$ python -q
>>> import numpy as np
>>> from numpy import linalg as LA
>>> np.set_printoptions(precision=2, suppress=True, linewidth=120)
>>> rnd = lambda a: np.round(a, 2) + 0
>>> m1 = np.load("sample2.npy")
>>> m1
array([[3, 9, 3],
       [1, 0, 0],
       [1, 6, 2]])
>>> # column 1 is much longer than the rest
>>> hat = np.triu(np.array([[2, -2, -4], [-3, -3, -5], [2, 2, -3]]), 1) + np.eye(3)
>>> other = hat @ m1 @ LA.inv(hat)
>>> hat @ m1 - m1 @ hat
array([[ -6., -18.,  49.],
       [ -5., -28.,  -6.],
       [  0.,   2.,  34.]])
>>> rnd(LA.det(other))
np.float64(0.0)
>>> rnd(np.poly(other))
array([ 1., -5., -6.,  0.])
>>> other
array([[  -3.,  -21., -122.],
       [  -4.,  -38., -216.],
       [   1.,    8.,   46.]])
>>> np.trace(other), np.trace(m1)
(np.float64(5.0), np.int64(5))
>>> M = np.load("m.npy")
>>> M
array([[15,  4,  7,  1,  0,  9, -1],
       [ 4, 21, -4, -1,  3,  2, -5],
       [ 7, -4,  8, -4,  2,  2,  0],
       [ 1, -1, -4, 12,  0,  4,  2],
       [ 0,  3,  2,  0, 15, -9,  3],
       [ 9,  2,  2,  4, -9, 14, -5],
       [-1, -5,  0,  2,  3, -5,  7]])
>>> other = M / np.sqrt((M ** 2).mean(axis=1, keepdims=True))
>>> LA.matrix_rank(other) == LA.matrix_rank(M)
np.True_
>>> rnd(LA.norm(other, axis=1))
array([2.65, 2.65, 2.65, 2.65, 2.65, 2.65, 2.65])
>>> G = M.T @ M
>>> rnd(LA.svd(M, compute_uv=False) ** 2)
array([927.62, 563.75, 354.17, 202.84,  19.52,   0.1 ,   0.  ])
>>> np.diag(G)
array([373, 512, 153, 182, 328, 407, 113])
>>> (M @ M.T).shape
(7, 7)
>>> X = np.loadtxt("a.csv", delimiter=",")
>>> X
array([[10.67,  4.61,  0.32,  2.3 ,  9.9 ],
       [ 9.33,  6.65,  1.81,  3.33,  9.7 ],
       [ 8.58,  6.13, -0.86,  2.43,  8.25],
       [ 8.91,  6.39,  1.03,  3.61,  8.94],
       [ 8.88,  6.79,  0.51,  1.21,  9.06],
       [ 9.68,  6.91, -0.93,  3.24,  8.29],
       [ 9.04,  6.76,  0.57,  2.07,  9.13],
       [ 6.05,  7.02,  1.84,  3.09, 10.17],
       [ 8.23,  5.57,  0.21,  3.08, 10.46],
       [ 9.76,  3.92, -1.47,  2.82,  8.69],
       [ 8.91,  6.76, -0.58,  2.91, 10.11],
       [ 9.86,  5.41, -1.55,  4.04,  8.36]])
>>> u = np.array([-3, 1, -1])
>>> rnd(np.polyval(u, X[2]))
array([-213.27, -107.6 ,   -4.08,  -16.28, -196.94])
>>> rnd(np.convolve(X[2], u))
array([-25.74,  -9.81,   0.13, -14.28, -21.46,   5.82,  -8.25])
>>> other = np.array([[1, 1], [0, -1]])
>>> E = other + other.T
>>> E
array([[ 2,  1],
       [ 1, -2]])
>>> # symmetric
>>> O = E.astype(float).copy()
>>> for j in range(2):
...     O[:, j] -= O[:, :j] @ (O[:, :j].T @ O[:, j])
...     O[:, j] /= LA.norm(O[:, j])
... 
>>> rnd(O.T @ O)
array([[1., 0.],
       [0., 1.]])
>>> rnd(O.T @ E)
array([[2.24, 0.  ],
       [0.  , 2.24]])
>>> rng = np.random.default_rng(768321)
>>> labels = rng.permutation(2)
>>> other = E[:, labels] * rng.choice([-1, 1], 2)
>>> other
array([[ 1,  2],
       [-2,  1]])
>>> U, _, VT = LA.svd(E.T @ other)
>>> rnd(LA.lstsq(E, other)[0])
array([[0., 1.],
       [1., 0.]])
>>> labels
array([1, 0])
>>> w, evecs = LA.eigh(E)
>>> rnd(w)
array([-2.24,  2.24])
>>> rnd(LA.eigvalsh(E @ E))
array([5., 5.])
>>> rnd(LA.svd(E, compute_uv=False))
array([2.24, 2.24])
>>> w.sum(), np.trace(E)
(np.float64(0.0), np.int64(0))
>>> np.unique(w.round(6) + 0, return_counts=True)[1]
array([1, 1])
>>> rnd(evecs.T @ E @ evecs)
array([[-2.24,  0.  ],
       [ 0.  ,  2.24]])
>>> rnd(LA.eigvalsh(E + 4 * np.eye(2)))
array([1.76, 6.24])
>>> w, evecs = LA.eigh(E)
>>> vec = np.array([-4, -3])
>>> vec @ E @ vec / (vec @ vec), rnd(w[0]), rnd(w[-1])
(np.float64(1.52), np.float64(-2.24), np.float64(2.24))
>>> np.abs(E).sum(axis=1).max(), rnd(np.abs(w).max())
(np.int64(3), np.float64(2.24))
>>> K = np.array([[0, 0, 0, 1],
...     [2, 0, 3, 2],
...     [1, 2, 1, 3],
...     [2, 2, 2, 3],
...     [0, 3, 0, 3],
...     [3, 0, 0, 3],
...     [2, 2, 1, 3]])
>>> K[4] = K[2]
>>> K
array([[0, 0, 0, 1],
       [2, 0, 3, 2],
       [1, 2, 1, 3],
       [2, 2, 2, 3],
       [1, 2, 1, 3],
       [3, 0, 0, 3],
       [2, 2, 1, 3]])
>>> O, evecs = LA.qr(K[:, :3])[0], LA.qr(K[:, 3:])[0]
>>> sigma = LA.svd(O.T @ evecs, compute_uv=False)
>>> rnd(np.degrees(np.arccos(sigma.clip(0, 1))))
array([11.33])
>>> vec = np.array([-2, 2, 0, 0])
>>> rhs = K @ vec
>>> rnd(LA.pinv(K) @ K)
array([[1., 0., 0., 0.],
       [0., 1., 0., 0.],
       [0., 0., 1., 0.],
       [0., 0., 0., 1.]])
>>> rnd(LA.solve(K.T @ K, K.T @ rhs))
array([-2.,  2.,  0.,  0.])
>>> rhs
array([ 0, -4,  2,  0,  2, -6,  0])
>>> rhs = rhs + 0.02 * rng.normal(size=7)
>>> rnd(rhs)
array([ 0.01, -4.  ,  2.  ,  0.01,  1.99, -6.  , -0.01])
>>> beta, *_ = LA.lstsq(K, rhs)
>>> rnd(K.T @ (rhs - K @ beta))
array([0., 0., 0., 0.])
>>> rnd(LA.norm(rhs - K @ beta))
np.float64(0.02)
>>> [round(float(LA.norm(LA.solve(K.T @ K + lam * np.eye(4), K.T @ rhs))), 2) for lam in (0, 1, 10, 100)]
[2.83, 2.47, 1.18, 0.21]
>>> rnd(beta)
array([-2.,  2.,  0.,  0.])
>>> beta.round()
array([-2.,  2.,  0., -0.])
>>> theta = np.radians(36)
>>> R = np.eye(4)
>>> R[0, 0] = R[2, 2] = np.cos(theta)
>>> R[0, 2], R[2, 0] = -np.sin(theta), np.sin(theta)
>>> rnd(R)
array([[ 0.81,  0.  , -0.59,  0.  ],
       [ 0.  ,  1.  ,  0.  ,  0.  ],
       [ 0.59,  0.  ,  0.81,  0.  ],
       [ 0.  ,  0.  ,  0.  ,  1.  ]])
>>> other = K @ R.T
>>> rnd(np.abs(other - K).max(axis=0))
array([2.15, 0.  , 1.76, 0.  ])
>>> rnd(LA.svd(K, compute_uv=False)), rnd(LA.svd(other, compute_uv=False))
(array([9.54, 2.7 , 2.43, 0.86]), array([9.54, 2.7 , 2.43, 0.86]))
>>> np.allclose(K @ K.T, other @ other.T)
True
>>> rnd(other)
array([[ 0.  ,  0.  ,  0.  ,  1.  ],
       [-0.15,  0.  ,  3.6 ,  2.  ],
       [ 0.22,  2.  ,  1.4 ,  3.  ],
       [ 0.44,  2.  ,  2.79,  3.  ],
       [ 0.22,  2.  ,  1.4 ,  3.  ],
       [ 2.43,  0.  ,  1.76,  3.  ],
       [ 1.03,  2.  ,  1.98,  3.  ]])
>>> other = K / LA.norm(K, axis=1)
Traceback (most recent call last):
  File "<python-input-84>", line 1, in <module>
    other = K / LA.norm(K, axis=1)
            ~~^~~~~~~~~~~~~~~~~~~~
ValueError: operands could not be broadcast together with shapes (7,4) (7,) 
>>> other = K / LA.norm(K, axis=1, keepdims=True)
>>> G = other @ other.T
>>> np.argwhere(np.triu(np.abs(G) > 0.95, 1))
array([[2, 3],
       [2, 4],
       [2, 6],
       [3, 4],
       [3, 6],
       [4, 6]])
>>> F = np.array([[5, 19, -15, 2, 2],
...     [19, 73, -63, 2, 10],
...     [-15, -63, 90, 36, -24],
...     [2, 2, 36, 40, -16],
...     [2, 10, -24, -16, 8]])
>>> r = LA.matrix_rank(F)
>>> r
np.int64(2)
>>> null = LA.svd(F)[2][r:].T
>>> [int(LA.matrix_rank(np.delete(F, i, axis=0))) for i in range(5)]
[2, 2, 2, 2, 2]
>>> [int(LA.matrix_rank(F[:i])) for i in range(1, len(F) + 1)]
[1, 2, 2, 2, 2]
>>> rnd(LA.svd(m1, compute_uv=False))
array([11.81,  1.26,  0.  ])
>>> m1 - m1[0]
array([[ 0,  0,  0],
       [-2, -9, -3],
       [-2, -3, -1]])
>>> m1.sum(axis=1)
array([15,  1,  9])
>>> np.abs(m1).max()
np.int64(9)
>>> rnd(LA.norm(m1))
np.float64(11.87)
>>> w, evecs = LA.eigh(F)
>>> vec = np.array([5, -5, -1, 8, -3])
>>> vec @ F @ vec
np.int64(3530)
>>> rnd(vec @ F @ vec / (vec @ vec)), rnd(w[0]), rnd(w[-1])
(np.float64(28.47), np.float64(0.0), np.float64(159.87))
>>> other = np.array([[4, 5], [1, -3], [3, -4], [5, 1], [1, -2]])
>>> LA.matrix_rank(F @ other)
np.int64(2)
>>> np.vstack([F, other.T]).shape
(7, 5)
>>> np.einsum("ij,ij->i", F, F)
array([  619,  9763, 14166,  3160,  1000])
>>> other.T @ F.T
array([[   6,  -20,  303,  302, -126],
       [  26,  110, -162,  -68,   44]])
>>> np.einsum("ij->j", F)
array([ 13,  41,  24,  64, -20])
>>> np.einsum("ik,kj->ji", F, other)
array([[   6,  -20,  303,  302, -126],
       [  26,  110, -162,  -68,   44]])
>>> u = np.array([-3, -3, 1, 2, -1, 2])
>>> data = u[np.abs(np.subtract.outer(np.arange(6), np.arange(6)))]
>>> data
array([[-3, -3,  1,  2, -1,  2],
       [-3, -3, -3,  1,  2, -1],
       [ 1, -3, -3, -3,  1,  2],
       [ 2,  1, -3, -3, -3,  1],
       [-1,  2,  1, -3, -3, -3],
       [ 2, -1,  2,  1, -3, -3]])
>>> vec = np.array([1, 5, 1, 2, -4, 5])
>>> a = np.maximum(data @ vec, 0)
>>> data * (a > 1e-9)[:, None]
array([[-3, -3,  1,  2, -1,  2],
       [ 0,  0,  0,  0,  0,  0],
       [ 0,  0,  0,  0,  0,  0],
       [ 2,  1, -3, -3, -3,  1],
       [-1,  2,  1, -3, -3, -3],
       [ 0,  0,  0,  0,  0,  0]])
>>> rnd(np.tanh(data @ vec))
array([ 0.76, -1.  , -1.  ,  1.  ,  0.76, -0.96])
>>> np.flatnonzero(a > 1e-9)
array([0, 3, 4])
>>> data.T @ a
array([ 26,  14, -43, -46, -49,  14])
>>> np.maximum(data @ (3 * vec), 0)
array([ 3,  0,  0, 45,  3,  0])
>>> w, evecs = LA.eigh(data)
>>> vec = np.array([1, 0, 2, 0, 2, 1])
>>> rnd(evecs * np.abs(w) @ evecs.T)
array([[ 4.99,  1.1 , -0.02, -1.08, -0.87, -0.01],
       [ 1.1 ,  5.31,  1.15, -0.96, -0.74, -0.87],
       [-0.02,  1.15,  5.15,  1.76, -0.96, -1.08],
       [-1.08, -0.96,  1.76,  5.15,  1.15, -0.02],
       [-0.87, -0.74, -0.96,  1.15,  5.31,  1.1 ],
       [-0.01, -0.87, -1.08, -0.02,  1.1 ,  4.99]])
>>> (np.sign(evecs[:, -1].round(6)) == np.sign(evecs[0, -1].round(6))).astype(int)
array([1, 0, 1, 1, 0, 1])
>>> np.abs(data).sum(axis=1).max(), rnd(np.abs(w).max())
(np.int64(13), np.float64(8.6))
>>> rnd(evecs * np.maximum(w, 0) @ evecs.T)
array([[ 0.99, -0.95,  0.49,  0.46, -0.93,  0.99],
       [-0.95,  1.16, -0.92,  0.02,  0.63, -0.93],
       [ 0.49, -0.92,  1.07, -0.62,  0.02,  0.46],
       [ 0.46,  0.02, -0.62,  1.07, -0.92,  0.49],
       [-0.93,  0.63,  0.02, -0.92,  1.16, -0.95],
       [ 0.99, -0.93,  0.46,  0.49, -0.95,  0.99]])
>>> vec @ data @ vec / (vec @ vec), rnd(w[0]), rnd(w[-1])
(np.float64(-2.2), np.float64(-8.6), np.float64(4.23))
>>> rnd(LA.eigvalsh(data[1:, 1:]))
array([-8.1 , -6.83, -4.4 ,  2.1 ,  2.23])
